In [1]: import numpy as np

In [2]: import numpy.linalg as la

In [3]: np.set_printoptions(precision=2, suppress=True, linewidth=100)

In [4]: X = np.load("w.npy")

In [5]: print(X)
[[  0   1  -4  -3   0  -4  -7   5   0  -1   8  -3  -4   5   3]
 [ -1   0  -2   4  -1   0   2  -2   7   3  -1  -1   2  -3   8]
 [  4   2   0   0   1  -6  -1  -2  -6   6  -9  -4   0   8  -1]
 [  3  -4   0   0   1  -3   1   4  -6   3  -1  -1  10   3  -6]
 [  0   1  -1  -1   0  -2  -8  -3   1  -2  -4   2  -2   0   1]
 [  4   0   6   3   2   0   3  -5   0  -1  -7  -4  -7  -2   8]
 [  7  -2   1  -1   8  -3   0   2   3   5   1   7  -6  -2  -8]
 [ -5   2   2  -4   3   5  -2   0   0   4  -4  -1   5   4  -5]
 [  0  -7   6   6  -1   0  -3   0   0   1  -4   3  10   1   4]
 [  1  -3  -6  -3   2   1  -5  -4  -1   0  -5  -6   3   1  -6]
 [ -8   1   9   1   4   7  -1   4   4   5   0   5  -5   3  -1]
 [  3   1   4   1  -2   4  -7   1  -3   6  -5   0  -5  -3   9]
 [  4  -2   0 -10   2   7   6  -5 -10  -3   5   5   0   3   3]
 [ -5   3  -8  -3   0   2   2  -4  -1  -1  -3   3  -3   0  -1]
 [ -3  -8   1   6  -1  -8   8   5  -4   6   1  -9  -3   1   0]]

In [6]: print(la.lstsq(X[:-1].T, X[-1])[2])
14

In [7]: print(np.allclose(X[:-1].T @ la.lstsq(X[:-1].T, X[-1])[0], X[-1]))
True

In [8]: print(np.abs(np.diag(la.qr(X)[1])) > 1e-9)
[ True  True  True  True  True  True  True  True  True  True  True  True  True  True False]

In [9]: vec = np.array([1, 1, 2, 0, -2, 1, 0, 1, 2, -2, 0, -1, 1, -2, 2])

In [10]: print(np.round(la.svd(X, compute_uv=False), 2) + 0)
[25.78 25.78 21.7  21.7  19.97 19.97 16.33 16.33  9.44  9.44  8.04  8.04  2.37  2.37  0.  ]

In [11]: print(vec @ X @ vec)
0

In [12]: q = la.solve(np.eye(15) - X, np.eye(15) + X)

In [13]: print(round(float(la.det(q)), 2))
1.0

In [14]: rng = np.random.default_rng(731)

In [15]: z = rng.permutation(15)

In [16]: print(z)
[ 2  3  1  6  5 10 12  8  9  0  7 11 13  4 14]

In [17]: M2 = X[z][:, z]

In [18]: print(np.allclose(M2, X))
False

In [19]: print(np.round(np.sort(np.abs(la.eigvals(M2))), 2) + 0)
[ 0.    2.37  2.37  8.04  8.04  9.44  9.44 16.33 16.33 19.97 19.97 21.7  21.7  25.78 25.78]

In [20]: print(np.trace(M2))
0

In [21]: print(round(la.det(M2), 2), round(float(la.det(X[z])), 2))
-0.24 -0.4

In [22]: print(np.diag(M2))
[0 0 0 0 0 0 0 0 0 0 0 0 0 0 0]
